$ ipython --no-banner

In [1]: import numpy as np

In [2]: np.set_printoptions(precision=2, suppress=True, linewidth=120)

In [3]: K = np.loadtxt("w.csv", delimiter=",")

In [4]: K
Out[4]: 
array([[ 1.,  1.,  1.,  1., -1., -1., -1., -1.],
       [ 1., -1., -1.,  1., -1.,  1.,  1., -1.],
       [ 1.,  1., -1., -1., -1., -1.,  1.,  1.],
       [ 1.,  1., -1., -1.,  1.,  1., -1., -1.],
       [ 1., -1.,  1., -1., -1.,  1., -1.,  1.]])

In [5]: t3 = np.stack([K, 5 * K, K[::-1]])

In [6]: t3.shape
Out[6]: (3, 5, 8)

In [7]: t3.sum(axis=0)
Out[7]: 
array([[ 7.,  5.,  7.,  5., -7., -5., -7., -5.],
       [ 7., -5., -7.,  5., -5.,  7.,  5., -7.],
       [ 7.,  7., -7., -7., -7., -7.,  7.,  7.],
       [ 7.,  5., -7., -5.,  5.,  7., -5., -7.],
       [ 7., -5.,  7., -5., -7.,  5., -7.,  5.]])

In [8]: out = np.array([[3, 1], [2, -1], [0, 0], [2, 2], [-3, -1], [1, 0], [-3, 2], [-3, 1]])

In [9]: print(np.einsum("ij->j", K))
[ 5.  1. -1. -1. -3.  1. -1. -1.]

In [10]: out.T @ K.T
Out[10]: 
array([[15.,  7., -1.,  7.,  3.],
       [ 0.,  6.,  2., -6.,  0.]])

In [11]: np.round(np.linalg.norm(K, 2), 2)
Out[11]: np.float64(2.83)

In [12]: round(np.linalg.norm(K, "nuc"), 2)
Out[12]: np.float64(14.14)

In [13]: print(K[4] @ K[3])
0.0

In [14]: round(np.linalg.norm(K, 1), 2), round(np.linalg.norm(K, np.inf), 2)
Out[14]: (np.float64(5.0), np.float64(8.0))

In [15]: np.linalg.norm(K, axis=1).argmax()
Out[15]: np.int64(0)
